% ipython --no-banner

In [1]: import numpy as np

In [2]: np.set_printoptions(precision=2, suppress=True, linewidth=120)

In [3]: def rd(a):
   ...:     return np.round(a, 2) + 0
   ...: 

In [4]: arr = np.load("out7.npy")

In [5]: arr
Out[5]: 
array([[ 1, -1,  1, -1, -1,  1, -1,  1],
       [ 1, -1, -1,  1, -1,  1,  1, -1],
       [ 1,  1,  1,  1,  1,  1,  1,  1],
       [ 1,  1, -1, -1, -1, -1,  1,  1]])

In [6]: rd(np.linalg.norm(arr) ** 2 / np.linalg.norm(arr, 2) ** 2)
Out[6]: np.float64(4.0)

In [7]: np.linalg.norm(arr, axis=1).argmax()
Out[7]: np.int64(0)

In [8]: rd(np.linalg.norm(arr, axis=0))
Out[8]: array([2., 2., 2., 2., 2., 2., 2., 2.])

In [9]: rd(np.linalg.norm(arr, 1)), rd(np.linalg.norm(arr, np.inf))
Out[9]: (np.float64(4.0), np.float64(8.0))

In [10]: out = arr / np.sqrt((arr ** 2).mean(axis=1, keepdims=True))

In [11]: np.linalg.matrix_rank(arr - arr.mean(axis=1, keepdims=True))
Out[11]: np.int64(3)

In [12]: arr - arr.mean(axis=1, keepdims=True)
Out[12]: 
array([[ 1., -1.,  1., -1., -1.,  1., -1.,  1.],
       [ 1., -1., -1.,  1., -1.,  1.,  1., -1.],
       [ 0.,  0.,  0.,  0.,  0.,  0.,  0.,  0.],
       [ 1.,  1., -1., -1., -1., -1.,  1.,  1.]])

In [13]: out = np.array([[1, 0, 0],
    ...:     [0, 0, -2],
    ...:     [-1, 2, 1],
    ...:     [0, -1, 1],
    ...:     [-2, 1, 1],
    ...:     [-2, -2, 1],
    ...:     [0, 2, -1],
    ...:     [0, -1, -1]])

In [14]: np.einsum("ij,ij->i", arr, arr)
Out[14]: array([8, 8, 8, 8])

In [15]: u = np.array([-2, 1, 0])

In [16]: np.convolve(arr[2], u)
Out[16]: array([-2, -1, -1, -1, -1, -1, -1, -1,  1,  0])

In [17]: np.polyval(u, arr[2])
Out[17]: array([-1, -1, -1, -1, -1, -1, -1, -1])

In [18]: np.array([np.convolve(row, u, "same") for row in arr])
Out[18]: 
array([[ 3, -3,  3,  1, -3,  3, -3,  1],
       [ 3,  1, -3,  3, -3, -1,  3, -1],
       [-1, -1, -1, -1, -1, -1, -1,  1],
       [-1,  3,  1,  1,  1, -3, -1,  1]])

In [19]: np.cross(arr[2, :3], arr[3, :3])
Out[19]: array([-2,  2,  0])

In [20]: x0 = np.array([2, 0, -2, 0, -2, -2, -2, -1])

In [21]: arr * x0
Out[21]: 
array([[ 2,  0, -2,  0,  2, -2,  2, -1],
       [ 2,  0,  2,  0,  2, -2, -2,  1],
       [ 2,  0, -2,  0, -2, -2, -2, -1],
       [ 2,  0,  2,  0,  2,  2, -2, -1]])

In [22]: arr @ np.eye(8)[0]
Out[22]: array([1., 1., 1., 1.])

In [23]: x0 @ arr
ValueError: matmul: Input operand 1 has a mismatch in its core dimension 0, with gufunc signature (n?,k),(k,m?)->(n?,m?) (size 4 is different from 8)


In [24]: arr @ (2 * x0)
Out[24]: array([  2,   6, -14,  10])

In [25]: np.sign((arr @ x0).round(6))
Out[25]: array([ 1,  1, -1,  1])

In [26]: (arr * x0).sum(axis=1)
Out[26]: array([ 1,  3, -7,  5])

In [27]: np.einsum("ij,j->i", arr, x0)
Out[27]: array([ 1,  3, -7,  5])
